$ python -q
>>> import numpy as np
>>> np.set_printoptions(suppress=True, linewidth=140)
>>> def rd(a):
...     return np.round(a, 2) + 0
... 
>>> A = np.load("block6.npy")
>>> print(A)
[[11.  3.  3.]
 [ 3.  3.  1.]
 [ 3.  1.  3.]]
>>> ev, V = np.linalg.eig(A)
>>> print(rd(ev))
[13.  2.  2.]
>>> print(rd(np.sort(np.linalg.eigvals(A.T))))
[ 2.  2. 13.]
>>> print(rd(A @ V[:, 0] - ev[0] * V[:, 0]))
[0. 0. 0.]
>>> print(rd(np.sort(np.linalg.eigvals(np.linalg.inv(A)))))
[0.08 0.5  0.5 ]
>>> W1 = np.array([[4, 9, 9], [4, 4, 8], [2, 3, 5]])
>>> coef = np.array([-1, 3, -1])
>>> H = np.maximum(A @ W1 + coef, 0)
>>> print(np.linalg.matrix_rank(H))
3
>>> C = np.array([[-2, -2, 2], [1, -1, -2], [2, -2, 1]])
>>> print(H @ C)
[[ 275. -519.   13.]
 [ 105. -205.   15.]
 [  99. -183.    5.]]
>>> print((H @ C).round(6).argmax(axis=1))
[0 0 0]
>>> other = np.linalg.inv(A)
>>> print(rd(np.linalg.det(A) * other))
[[ 8. -6. -6.]
 [-6. 24. -2.]
 [-6. -2. 24.]]
>>> print((np.abs(other) > 1e-9).astype(int))
[[1 1 1]
 [1 1 1]
 [1 1 1]]
>>> ev, V = np.linalg.eigh(A)
>>> x0 = np.array([-1, 0, 3])
>>> print(np.abs(A).sum(axis=1).max(), np.abs(ev).max())
17.0 13.0
>>> print(rd(V * np.sqrt(ev) @ V.T))
[[3.21 0.6  0.6 ]
 [0.6  1.61 0.2 ]
 [0.6  0.2  1.61]]
>>> print(rd(V * np.maximum(ev, 0) @ V.T))
[[11.  3.  3.]
 [ 3.  3.  1.]
 [ 3.  1.  3.]]
>>> K = np.load("case0.npy")
>>> print(rd(K))
[[-0.57 -0.47  0.68]
 [ 0.71  0.14  0.69]
 [-0.42  0.87  0.25]]
>>> x0 = np.array([0, 2, 7])
>>> print(rd(np.sort(np.abs(np.degrees(np.angle(np.linalg.eigvals(K)))))))
[  0.   125.78 125.78]
>>> print([p for p in range(1, 25) if np.allclose(np.linalg.matrix_power(K, p), np.eye(3))])
[]
>>> print(3 - np.linalg.matrix_rank(K - np.eye(3), tol=1e-8))
1
>>> print(rd(np.abs(np.linalg.eigvals(K))))
[1. 1. 1.]
>>> print(rd(np.linalg.inv(K)))
[[-0.57  0.71 -0.42]
 [-0.47  0.14  0.87]
 [ 0.68  0.69  0.25]]
>>> print(rd(K.T @ (K @ x0)))
[0. 2. 7.]
>>> data = np.load("dump.npy")
>>> print(data)
[[  4   2  -2  10   5  -5]
 [  4   2   4  10   5  10]
 [ -2   0  -4  -5   0 -10]
 [  4   2  -2   2   1  -1]
 [  4   2   4   2   1   2]
 [ -2   0  -4  -1   0  -2]]
>>> u = np.array([-4, -5])
>>> print(np.correlate(data[5], data[0], "full"))
[ 10 -10   0 -11 -49   0 -16 -38   0  -4  -8]
>>> print(np.array([np.convolve(row, u, "same") for row in data]))
[[-16 -28  -2 -30 -70  -5]
 [-16 -28 -26 -60 -70 -65]
 [  8  10  16  40  25  40]
 [-16 -28  -2   2 -14  -1]
 [-16 -28 -26 -28 -14 -13]
 [  8  10  16  24   5   8]]
>>> print(np.polyval(u, data[5]))
[ 3 -5 11 -1 -5  3]
>>> print(np.convolve(data[5], u))
[ 8 10 16 24  5  8 10]
>>> mat = np.loadtxt("layer8.csv", delimiter=",")
>>> print(mat)
[[ 4.08 -3.93  3.12 -4.02  5.12 -4.07  1.88  3.93]
 [ 3.82 -4.22  2.94 -3.76  5.13 -4.02  1.9   3.95]
 [ 4.05 -3.93  2.85 -4.04  4.92 -3.9   2.03  4.  ]
 [ 3.94 -3.97  2.93 -3.92  4.89 -4.03  1.86  3.91]
 [ 4.2  -3.9   3.06 -4.06  5.01 -3.94  2.02  3.85]
 [ 3.89 -4.03  3.04 -4.18  4.97 -4.09  2.11  3.98]
 [ 4.02 -3.81  3.15 -3.93  4.94 -3.93  1.92  4.12]
 [ 4.08 -4.06  3.05 -3.91  5.04 -4.05  1.96  4.17]
 [ 4.05 -3.99  3.16 -4.03  5.11 -3.84  1.93  3.95]
 [ 2.96 -3.91 -3.91 -1.98  1.01  2.92  4.97 -5.17]
 [ 2.85 -3.78 -4.04 -1.97  1.06  2.83  5.04 -5.01]
 [ 3.22 -3.96 -4.13 -2.06  0.84  2.95  4.97 -5.07]
 [ 3.01 -3.91 -3.96 -2.08  0.99  2.91  5.22 -5.06]
 [ 3.07 -4.19 -4.02 -2.12  0.98  2.89  5.17 -4.88]
 [ 2.84 -4.07 -4.03 -1.94  1.01  3.03  4.93 -5.06]
 [ 3.   -3.94 -4.11 -1.94  1.09  2.93  5.05 -5.02]
 [ 3.17 -4.07 -3.94 -1.98  1.09  3.16  4.82 -5.24]
 [ 2.89 -4.16 -4.04 -1.84  0.83  3.    5.07 -5.03]
 [ 2.97 -2.93 -5.08  0.07  5.05 -2.94 -4.02 -3.11]
 [ 2.92 -2.84 -4.87  0.06  5.11 -2.95 -3.98 -3.03]
 [ 3.04 -2.97 -5.1   0.08  4.96 -3.02 -4.   -3.06]
 [ 2.94 -3.11 -4.98  0.13  4.95 -3.02 -4.03 -3.07]
 [ 2.94 -3.11 -5.13 -0.03  4.92 -2.97 -3.89 -2.82]
 [ 3.05 -3.12 -4.95 -0.25  5.11 -3.04 -4.09 -3.13]
 [ 2.9  -3.11 -5.   -0.12  5.11 -2.89 -4.16 -2.82]
 [ 3.16 -3.09 -4.94  0.11  4.94 -2.9  -3.85 -2.91]
 [ 2.9  -3.04 -4.9  -0.06  5.   -3.01 -3.79 -2.95]]
>>> other = np.c_[mat[:, :4] @ np.array([[-1, 2, 2, 1], [2, -2, 1, -2], [2, 0, 1, -1], [-1, 0, 1, -1]]), np.array([-1, 0, -2, -3, -3, -2, 5, -4, -2, -1, 3, -5, -5, 4, -2, -4, 4, -3, 1, 0, -1, -1, -3, 3, -2, -4, 5])]
>>> print(rd(other))
[[ -1.68  16.02   3.33  12.84  -1.  ]
 [ -2.62  16.08   2.6   13.08   0.  ]
 [ -2.17  15.96   2.98  13.1   -2.  ]
 [ -2.1   15.82   2.92  12.87  -3.  ]
 [ -1.82  16.2    3.5   13.    -3.  ]
 [ -1.69  15.84   2.61  13.09  -2.  ]
 [ -1.41  15.66   3.45  12.42   5.  ]
 [ -2.19  16.28   3.24  13.06  -4.  ]
 [ -1.68  16.08   3.24  12.9   -2.  ]
 [-16.62  13.74  -3.88  16.67  -1.  ]
 [-16.52  13.26  -4.09  16.42   3.  ]
 [-17.34  14.36  -3.71  17.33  -5.  ]
 [-16.67  13.84  -3.93  16.87  -5.  ]
 [-17.37  14.52  -4.19  17.59   4.  ]
 [-17.1   13.82  -4.36  16.95  -2.  ]
 [-17.16  13.88  -3.99  16.93  -4.  ]
 [-17.21  14.48  -3.65  17.23   4.  ]
 [-17.45  14.1   -4.26  17.09  -3.  ]
 [-19.06  11.8   -2.    13.84   1.  ]
 [-18.4   11.52  -1.81  13.41   0.  ]
 [-19.26  12.02  -1.91  14.    -1.  ]
 [-19.25  12.1   -2.08  14.01  -1.  ]
 [-19.39  12.1   -2.39  14.32  -3.  ]
 [-18.94  12.34  -2.22  14.49   3.  ]
 [-19.    12.02  -2.43  14.24  -2.  ]
 [-19.33  12.5   -1.6   14.17  -4.  ]
 [-18.72  11.88  -2.2   13.94   5.  ]]
>>> print(rd(np.linalg.norm(np.linalg.qr(mat)[0].T @ other, axis=0) ** 2 / ((other ** 2).sum(axis=0) + 1e-12)))
[1.   1.   1.   1.   0.23]
